% ipython --no-banner

In [1]: import numpy as np

In [2]: import numpy.linalg as la

In [3]: np.set_printoptions(precision=2, suppress=True, linewidth=100)

In [4]: rnd = lambda a: np.round(a, 2) + 0

In [5]: M = np.array([[0.3, 1.1, 0.3, 1.3],
   ...:     [1.7, -0.3, -0.3, -0.3],
   ...:     [-0.2, 0.7, -1.3, -0.7]])

In [6]: rng = np.random.default_rng(46)

In [7]: M[1] = M[2] + 0.05 * rng.normal(size=4)

In [8]: print(rnd(M))
[[ 0.3   1.1   0.3   1.3 ]
 [-0.23  0.76 -1.31 -0.66]
 [-0.2   0.7  -1.3  -0.7 ]]

In [9]: left, sv, Vt = la.svd(M)

In [10]: print(rnd(sv))
[2.39 1.69 0.02]

In [11]: M2 = left[:, :2] @ np.diag(sv[:2]) @ Vt[:2]

In [12]: print(la.matrix_rank(M2))
2

In [13]: print(rnd(la.norm(M - M2, 2)), rnd(sv[2]))
0.02 0.02

In [14]: print(rnd(np.abs(M - M2).max()))
0.02

In [15]: print(rnd(M2))
[[ 0.3   1.1   0.3   1.3 ]
 [-0.21  0.76 -1.32 -0.67]
 [-0.22  0.7  -1.3  -0.7 ]]

In [16]: f = np.array([2, 3, 0])

In [17]: print(rnd(np.convolve(M[2], f)))
[-0.4  0.8 -0.5 -5.3 -2.1  0. ]

In [18]: print(rnd(np.polyval(f, M[2])))
[-0.52  3.08 -0.52 -1.12]

In [19]: print(rnd(np.cross(M[2, :3], M[0, :3])))
[ 1.64 -0.33 -0.43]

In [20]: print(la.cond(M) > 100)
True

In [21]: X = np.load("x.npy")

In [22]: print(X)
[[ 0  0  0]
 [ 0  0  0]
 [ 0  0  0]
 [ 0  0  0]
 [ 3 -2  3]
 [ 0  0  0]
 [ 0  0  0]
 [ 0  0  0]
 [ 2 -1  3]
 [ 0  0  0]
 [ 1 -1  2]
 [ 0  0  0]
 [ 0  0  2]
 [ 0  0  0]
 [ 0  0  0]
 [ 0  0  0]
 [ 1 -1  4]
 [ 0  0  0]]

In [23]: # rows 0 and 1 are equal

In [24]: O, V = la.qr(X[:, :2])[0], la.qr(X[:, 2:])[0]

In [25]: sv = la.svd(O.T @ V, compute_uv=False)

In [26]: print(rnd(np.degrees(np.arccos(sv.clip(0, 1)))))
[28.56]

In [27]: print((sv > 0.9).sum())
0

In [28]: print(rnd(sv))
[0.88]

In [29]: M2 = np.array([[0, 0, 5, 0, 1, 4], [2, 2, 0, 1, 2, 5]])

In [30]: F = M2.T @ M2

In [31]: print(F)
[[ 4  4  0  2  4 10]
 [ 4  4  0  2  4 10]
 [ 0  0 25  0  5 20]
 [ 2  2  0  1  2  5]
 [ 4  4  5  2  5 14]
 [10 10 20  5 14 41]]

In [32]: print(la.lstsq(F[:-1].T, F[-1])[2])
2

In [33]: print(np.abs(np.diag(la.qr(F)[1])) > 1e-9)
[ True False  True False False False]

In [34]: print(np.allclose(F[:-1].T @ la.lstsq(F[:-1].T, F[-1])[0], F[-1]))
True

In [35]: print(np.unique(F.round(6), axis=0).shape)
(5, 6)

In [36]: print(rnd(np.trace(la.pinv(F) @ F)))
2.0

In [37]: f, g = F[3], F[2]

In [38]: print(f @ g)
110

In [39]: p = (f @ g) / (f @ f) * f

In [40]: print(np.outer(f, g))
[[  0   0  50   0  10  40]
 [  0   0  50   0  10  40]
 [  0   0   0   0   0   0]
 [  0   0  25   0   5  20]
 [  0   0  50   0  10  40]
 [  0   0 125   0  25 100]]

In [41]: print(rnd(p))
[ 5.79  5.79  0.    2.89  5.79 14.47]

In [42]: print(rnd(g - p))
[-5.79 -5.79 25.   -2.89 -0.79  5.53]

In [43]: print(la.matrix_rank(np.outer(f, g)))
1

In [44]: vals, V = la.eigh(F)

In [45]: vec = np.array([-3, 1, -3, 2, -1, -2])

In [46]: print(rnd(V * np.maximum(vals, 0) @ V.T))
[[ 4.  4.  0.  2.  4. 10.]
 [ 4.  4.  0.  2.  4. 10.]
 [ 0.  0. 25.  0.  5. 20.]
 [ 2.  2.  0.  1.  2.  5.]
 [ 4.  4.  5.  2.  5. 14.]
 [10. 10. 20.  5. 14. 41.]]

In [47]: print((F + F.T) / 2)
[[ 4.  4.  0.  2.  4. 10.]
 [ 4.  4.  0.  2.  4. 10.]
 [ 0.  0. 25.  0.  5. 20.]
 [ 2.  2.  0.  1.  2.  5.]
 [ 4.  4.  5.  2.  5. 14.]
 [10. 10. 20.  5. 14. 41.]]

In [48]: print(la.matrix_power(F, 3))
[[  7712   7712  17600   3856  11232  33360]
 [  7712   7712  17600   3856  11232  33360]
 [ 17600  17600  56200   8800  28840  88960]
 [  3856   3856   8800   1928   5616  16680]
 [ 11232  11232  28840   5616  17000  51152]
 [ 33360  33360  88960  16680  51152 154568]]

In [49]: print(np.allclose(F @ F.T, F.T @ F))
True

In [50]: print(rnd(la.det(F)))
0.0

In [51]: print(rnd(np.abs(la.eigvals(F)).max()))
62.09

In [52]: print(np.allclose(F, F.T))
True

In [53]: print(F @ F)
[[ 152  152  220   76  196  556]
 [ 152  152  220   76  196  556]
 [ 220  220 1050  110  430 1390]
 [  76   76  110   38   98  278]
 [ 196  196  430   98  282  834]
 [ 556  556 1390  278  834 2502]]

In [54]: A = np.load("case4.npy")

In [55]: print(A)
[[-0.98  0.92  1.  ]
 [ 0.97 -0.83 -0.99]
 [-0.64  0.6   0.8 ]
 [-0.75  0.71  0.89]
 [-0.4  -0.35  0.24]
 [-0.62  0.95  0.93]
 [-0.96  0.78  0.99]
 [ 0.92 -0.12 -0.93]
 [-0.52  0.92  0.88]
 [-0.4   0.46  0.58]
 [ 0.79 -0.97 -0.97]
 [ 0.93  0.22 -0.92]
 [-0.64  0.33  0.73]
 [-0.26  0.81  0.68]
 [-0.96  0.9   0.99]
 [ 0.44  0.27 -0.32]
 [-0.71  0.62  0.85]
 [-0.32 -0.16  0.24]
 [-0.5  -0.69  0.13]
 [-0.56 -0.18  0.5 ]
 [-0.89  0.71  0.95]]

In [56]: M2 = A + rng.integers(-2, 3, (21, 2)) @ rng.integers(-2, 3, (2, 3))

In [57]: print(rnd(M2))
[[-2.98 -3.08  7.  ]
 [ 2.97  3.17 -6.99]
 [ 0.36 -1.4  -0.2 ]
 [ 1.25 -1.29 -2.11]
 [-1.4  -0.35  2.24]
 [-0.62 -1.05  1.93]
 [ 0.04 -3.22  0.99]
 [ 0.92 -0.12 -0.93]
 [-0.52 -1.08  1.88]
 [ 0.6   4.46 -3.42]
 [ 1.79 -2.97 -1.97]
 [-1.07 -1.78  4.08]
 [ 0.36  4.33 -3.27]
 [ 1.74  4.81 -5.32]
 [-1.96  2.9   1.99]
 [-0.56  2.27  0.68]
 [ 1.29  2.62 -4.15]
 [-1.32 -4.16  4.24]
 [ 1.5   3.31 -5.87]
 [-1.56  3.82  0.5 ]
 [-1.89 -1.29  3.95]]

In [58]: print(rnd(M2 - A))
[[-2. -4.  6.]
 [ 2.  4. -6.]
 [ 1. -2. -1.]
 [ 2. -2. -3.]
 [-1.  0.  2.]
 [ 0. -2.  1.]
 [ 1. -4.  0.]
 [ 0.  0.  0.]
 [ 0. -2.  1.]
 [ 1.  4. -4.]
 [ 1. -2. -1.]
 [-2. -2.  5.]
 [ 1.  4. -4.]
 [ 2.  4. -6.]
 [-1.  2.  1.]
 [-1.  2.  1.]
 [ 2.  2. -5.]
 [-1. -4.  4.]
 [ 2.  4. -6.]
 [-1.  4.  0.]
 [-1. -2.  3.]]

In [59]: print(la.matrix_rank(M2 - A, tol=1e-8))
2

In [60]: print(rnd(la.svd(M2 - A, compute_uv=False)))
[20.43  8.7   0.  ]

In [61]: J = np.array([[0.8, -0.9, 0.7, 0.3, 0.6, 0.6],
    ...:     [1.7, 0.5, 0.3, 0.7, -0.8, -0.2],
    ...:     [-0.4, 0.0, -0.8, 0.3, -0.3, -2.2],
    ...:     [0.3, 0.8, 0.6, 1.4, -0.8, -0.7],
    ...:     [-0.5, -0.9, -2.8, 0.6, 0.4, 1.0]])

In [62]: J[2] = J[0] + 0.02 * rng.normal(size=6)

In [63]: print(rnd(J))
[[ 0.8  -0.9   0.7   0.3   0.6   0.6 ]
 [ 1.7   0.5   0.3   0.7  -0.8  -0.2 ]
 [ 0.82 -0.94  0.69  0.31  0.64  0.62]
 [ 0.3   0.8   0.6   1.4  -0.8  -0.7 ]
 [-0.5  -0.9  -2.8   0.6   0.4   1.  ]]

In [64]: C = A[[6, 16]].astype(float)

In [65]: for _ in range(4):
    ...:     idx = la.norm(A[:, None] - C, axis=-1).argmin(axis=1)
    ...:     C = np.array([A[idx == j].mean(axis=0) for j in range(2)])
    ...: 

In [66]: print(idx)
[0 1 0 0 1 0 0 1 0 0 1 1 0 0 0 1 0 1 1 0 0]

In [67]: print(np.bincount(idx))
[13  8]

In [68]: print(rnd(C[1] - C[0]))
[ 1.04 -0.98 -1.27]

In [69]: print(rnd(C))
[[-0.68  0.66  0.83]
 [ 0.35 -0.33 -0.44]]

In [70]: print(np.argsort(-la.norm(C, axis=0).round(6), kind="stable")[:3])
[2 0 1]

In [71]: print(rnd(la.norm(C, 2) / la.norm(C)))
1.0

In [72]: m1 = np.load("out12.npy")

In [73]: print(m1)
[[ 0  1  0  1]
 [-1  0  1 -5]
 [ 0 -1  0  1]
 [-1  5 -1  0]]

In [74]: left, sv, Vt = la.svd(m1)

In [75]: print(rnd(sv))
[5.37 5.37 0.37 0.37]

In [76]: print(np.argmax(sv[:-1] / (sv[1:] + 1e-6)) + 1)
2

In [77]: M2 = left[:, :2] @ np.diag(sv[:2]) @ Vt[:2]

In [78]: print(rnd(la.norm(m1 - M2, 2)), rnd(sv[2]))
0.37 0.37

In [79]: print(rnd(np.abs(m1 - M2).max()))
0.35

In [80]: print(rnd(M2))
[[ 0.    0.94 -0.35  0.94]
 [-0.94  0.    0.94 -5.02]
 [ 0.35 -0.94  0.    0.94]
 [-0.94  5.02 -0.94  0.  ]]

In [81]: print(np.diff(m1, axis=0))
[[-1 -1  1 -6]
 [ 1 -1 -1  6]
 [-1  6 -1 -1]]

In [82]: print(m1.sum(axis=0))
[-2  5  0 -3]

In [83]: print(rnd(la.norm(m1)))
7.62

In [84]: m1[4]
IndexError: index 4 is out of bounds for axis 0 with size 4


In [85]: print(np.unravel_index(np.abs(m1).argmax(), m1.shape))
(np.int64(1), np.int64(3))

In [86]: print(m1.shape)
(4, 4)

In [87]: vec = np.array([3, 0, -1, -1])

In [88]: print(vec @ m1 @ vec)
0

In [89]: print(rnd(la.det(m1)))
4.0

In [90]: O = la.solve(np.eye(4) - m1, np.eye(4) + m1)

In [91]: print(rnd(O @ O.T))
[[1. 0. 0. 0.]
 [0. 1. 0. 0.]
 [0. 0. 1. 0.]
 [0. 0. 0. 1.]]

In [92]: print(rnd(la.det(O)))
1.0

In [93]: M2 = m1 / np.sqrt((m1 ** 2).mean(axis=1, keepdims=True))

In [94]: print(rnd(M2[3]))
[-0.38  1.92 -0.38  0.  ]

In [95]: print(m1 - m1.mean(axis=1, keepdims=True))
[[-0.5   0.5  -0.5   0.5 ]
 [ 0.25  1.25  2.25 -3.75]
 [ 0.   -1.    0.    1.  ]
 [-1.75  4.25 -1.75 -0.75]]

In [96]: print(rnd(la.norm(M2, axis=1)))
[2. 2. 2. 2.]

In [97]: print(la.matrix_rank(M2) == la.matrix_rank(m1))
True

In [98]: E = np.loadtxt("test2.csv", delimiter=",")

In [99]: print(rnd(E))
[[ 0.01 -0.11 -0.04 -0.01]
 [-0.11  0.88  0.29  0.07]
 [-0.04  0.29  0.1   0.02]
 [-0.01  0.07  0.02  0.01]]

In [100]: # applying it twice changes nothing

In [101]: left, sv, Vt = la.svd(E)

In [102]: V = Vt[:(sv > 1e-8).sum()]

In [103]: vec = E[3] + 5 * E[1] + rng.integers(2) * np.eye(4)[3]

In [104]: print(rnd(vec))
[-0.56  4.48  1.49  1.37]

In [105]: print(rnd(np.diag(V.T @ V)))
[0.01 0.88 0.1  0.01]

In [106]: print(rnd(la.norm(vec - V.T @ V @ vec)))
1.0

In [107]: print(np.allclose(V.T @ V @ vec, vec))
False

In [108]: print(rnd(la.norm(E, 1)), rnd(la.norm(E, np.inf)))
1.36 1.36

In [109]: print(rnd(la.norm(E, axis=1)))
[0.12 0.94 0.31 0.08]

In [110]: la.norm(E, axis=2)
AxisError: axis 2 is out of bounds for array of dimension 2


In [111]: print(rnd(E[0] @ E[3]))
-0.01

In [112]: print(rnd(la.norm(E[0], 1)), rnd(la.norm(E[0], np.inf)))
0.17 0.11
